In [1]: import numpy as np

In [2]: np.set_printoptions(suppress=True, linewidth=200)

In [3]: W0 = np.load("out10.npy")

In [4]: print(W0)
[[4 0 0 0 0 0 0 0]
 [0 4 0 0 0 0 0 0]
 [0 0 5 0 0 0 0 0]
 [0 0 0 2 0 0 0 0]
 [0 0 0 0 5 0 0 0]
 [0 0 0 0 0 1 0 0]
 [0 0 0 0 0 0 0 0]
 [0 0 0 0 0 0 0 0]]

In [5]: t3 = np.stack([W0, 3 * W0, W0[::-1]])

In [6]: print(np.round(np.linalg.norm(t3, axis=(1, 2)), 2))
[ 9.33 27.98  9.33]

In [7]: print(np.linalg.cond(W0) > 100)
True

In [8]: print([round(float(x), 2) for x in np.linalg.svd(W0, compute_uv=False)[:3]])
[5.0, 5.0, 4.0]

In [9]: data = np.array([[-3, -9, 9, 3, 0, 6],
   ...:     [0, 0, 0, 0, 0, 0],
   ...:     [-2, -6, 6, 2, 0, 4],
   ...:     [0, 0, 0, 0, 0, 0],
   ...:     [-2, -6, 6, 2, 0, 4]])

In [10]: # row 3 repeats row 1

In [11]: Uu, sigma, Vh = np.linalg.svd(data, full_matrices=False)

In [12]: print(np.cumsum(sigma ** 2) / np.sum(sigma ** 2))
[1. 1. 1. 1. 1.]

In [13]: print(np.allclose(Uu * sigma @ Vh, data))
True

In [14]: print(np.round(Uu.T @ Uu, 2) + 0)
[[1. 0. 0. 0. 0.]
 [0. 1. 0. 0. 0.]
 [0. 0. 1. 0. 0.]
 [0. 0. 0. 1. 0.]
 [0. 0. 0. 0. 1.]]

In [15]: print((sigma > 1e-8).sum())
1

In [16]: print(np.round(np.abs(Vh[0]), 2))
[0.2  0.61 0.61 0.2  0.   0.41]

In [17]: Uu, sigma, Vh = np.linalg.svd(data)

In [18]: print(sigma.round(2) + 0)
[20.2  0.   0.   0.   0. ]

In [19]: A2 = Uu[:, :1] @ np.diag(sigma[:1]) @ Vh[:1]

In [20]: print(A2.round(2))
[[-3. -9.  9.  3.  0.  6.]
 [ 0.  0.  0.  0.  0.  0.]
 [-2. -6.  6.  2.  0.  4.]
 [ 0.  0.  0.  0.  0.  0.]
 [-2. -6.  6.  2.  0.  4.]]

In [21]: print(np.round(np.linalg.norm(data - A2, 2), 2), round(sigma[1], 2))
0.0 0.0

In [22]: print(np.linalg.matrix_rank(data, rtol=0.05))
1

In [23]: print(round(float(np.linalg.norm(data - A2) / np.linalg.norm(data)), 2))
0.0

In [24]: Uu, sigma, Vh = np.linalg.svd(data)

In [25]: V = Vh[:(sigma > 1e-8).sum()]

In [26]: rng = np.random.default_rng(32171)

In [27]: vec = data[3] + 4 * data[0] + rng.integers(2) * np.eye(6)[4]

In [28]: print(vec)
[-12. -36.  36.  12.   1.  24.]

In [29]: print(round(float(np.linalg.norm(vec - V.T @ V @ vec)), 2))
1.0

In [30]: print(np.round(np.diag(V.T @ V), 2))
[0.04 0.37 0.37 0.04 0.   0.17]

In [31]: print(np.linalg.matrix_rank(data, rtol=0.1))
1

In [32]: F = np.load("dump.npy")

In [33]: print(F)
[[ 0 -8  6 -7 -6]
 [ 0  0 -9 -4 -9]
 [ 0  0  0 -9  5]
 [ 0  0  0  0 -5]
 [ 0  0  0  0  0]]

In [34]: Uu, sigma, Vh = np.linalg.svd(F)

In [35]: V = Vh[:(sigma > 1e-8).sum()]

In [36]: vec = F[0] + 4 * F[3] + rng.integers(2) * np.eye(5)[1]

In [37]: print(vec)
[  0.  -8.   6.  -7. -26.]

In [38]: print(np.allclose(V.T @ V @ vec, vec))
True

In [39]: print(np.linalg.matrix_rank(np.vstack([F, vec])))
4

In [40]: print(round(np.linalg.norm(vec - V.T @ V @ vec), 2))
0.0

In [41]: print(round(float(np.linalg.norm(F, 2)), 2))
14.99

In [42]: print(np.round(np.linalg.norm(F, 1), 2), round(float(np.linalg.norm(F, np.inf)), 2))
25.0 27.0

In [43]: print(np.round(np.linalg.norm(F[4] - F[2]), 2))
10.3

In [44]: print(round(float(np.linalg.norm(F[4], 1)), 2), np.round(np.linalg.norm(F[4], np.inf), 2))
0.0 0.0

In [45]: print(np.linalg.norm(F, axis=1).argmax())
0

In [46]: M = np.load("mat.npy")

In [47]: print(M)
[[ 17  -3   1 -10   0  -2]
 [ -3  15   0   4  -9   5]
 [  1   0  18   0   4   5]
 [-10   4   0  19  -6   1]
 [  0  -9   4  -6  22   0]
 [ -2   5   5   1   0  13]]

In [48]: # symmetric, so the eigenvalues are real

In [49]: ev, V = np.linalg.eigh(M)

In [50]: print(np.round(V @ np.diag(ev) @ V.T, 2) + 0)
[[ 17.  -3.   1. -10.   0.  -2.]
 [ -3.  15.   0.   4.  -9.   5.]
 [  1.   0.  18.   0.   4.   5.]
 [-10.   4.   0.  19.  -6.   1.]
 [  0.  -9.   4.  -6.  22.   0.]
 [ -2.   5.   5.   1.   0.  13.]]

In [51]: print(np.round(np.linalg.svd(M, compute_uv=False), 2))
[35.64 23.84 20.74 11.79  6.47  5.52]

In [52]: print(np.round(V.T @ V, 2) + 0)
[[1. 0. 0. 0. 0. 0.]
 [0. 1. 0. 0. 0. 0.]
 [0. 0. 1. 0. 0. 0.]
 [0. 0. 0. 1. 0. 0.]
 [0. 0. 0. 0. 1. 0.]
 [0. 0. 0. 0. 0. 1.]]

In [53]: print(np.round(np.abs(V[:, -1]), 2))
[0.39 0.44 0.11 0.55 0.57 0.13]
